$ python -q
>>> import numpy as np
>>> np.set_printoptions(precision=1, suppress=True, linewidth=140, floatmode="fixed")
>>> def tidy(a):
...     return np.round(a, 1) + 0
... 
>>> M = np.array([[1, -2, -3, -2, 1, 3, 2, 2, -2, 3],
...     [-2, -1, -3, 1, -3, 3, -1, 3, 2, 3],
...     [-2, 1, -3, 2, -3, -3, -2, -1, -2, 3],
...     [-2, 0, -3, 1, 3, 0, -1, -1, -2, 2],
...     [3, 2, -2, -3, 0, -3, 0, -1, 1, 3],
...     [0, -3, 1, 3, 3, 2, -3, 2, 1, -2]])
>>> print(tidy(np.linalg.norm(M[1] - M[3])))
8.9
>>> print(tidy(np.linalg.norm(M, axis=0)))
[4.7 4.4 6.4 5.3 6.1 6.3 4.4 4.5 4.2 6.6]
>>> print(tidy(np.linalg.norm(M, 1)), tidy(np.linalg.norm(M, np.inf)))
16.0 22.0
>>> print(tidy(np.linalg.norm(M, axis=1)))
[7.0 7.5 7.3 5.7 6.8 7.1]
>>> print(np.linalg.norm(M, axis=1).argmax())
1
>>> print(tidy(np.linalg.norm(M[1], 1)), tidy(np.linalg.norm(M[1], np.inf)))
22.0 3.0
>>> def softmax(z):
...     e = np.exp(z - z.max(axis=-1, keepdims=True))
...     return e / e.sum(axis=-1, keepdims=True)
... 
>>> print(tidy(softmax(M[1] + -2)))
[0.0 0.0 0.0 0.0 0.0 0.3 0.0 0.3 0.1 0.3]
>>> print(tidy(softmax(M[1])))
[0.0 0.0 0.0 0.0 0.0 0.3 0.0 0.3 0.1 0.3]
>>> att = M @ M.T / np.sqrt(10)
>>> print(softmax(att).round(6).argmax(axis=1))
[0 1 2 3 4 5]
>>> print(tidy(softmax(att)))
[[1.0 0.0 0.0 0.0 0.0 0.0]
 [0.0 1.0 0.0 0.0 0.0 0.0]
 [0.0 0.0 1.0 0.0 0.0 0.0]
 [0.0 0.0 0.0 1.0 0.0 0.0]
 [0.0 0.0 0.0 0.0 1.0 0.0]
 [0.0 0.0 0.0 0.0 0.0 1.0]]
>>> print(tidy(softmax(att)[1] @ M))
[-2.0 -1.0 -3.0  1.0 -3.0  3.0 -1.0  3.0  2.0  3.0]
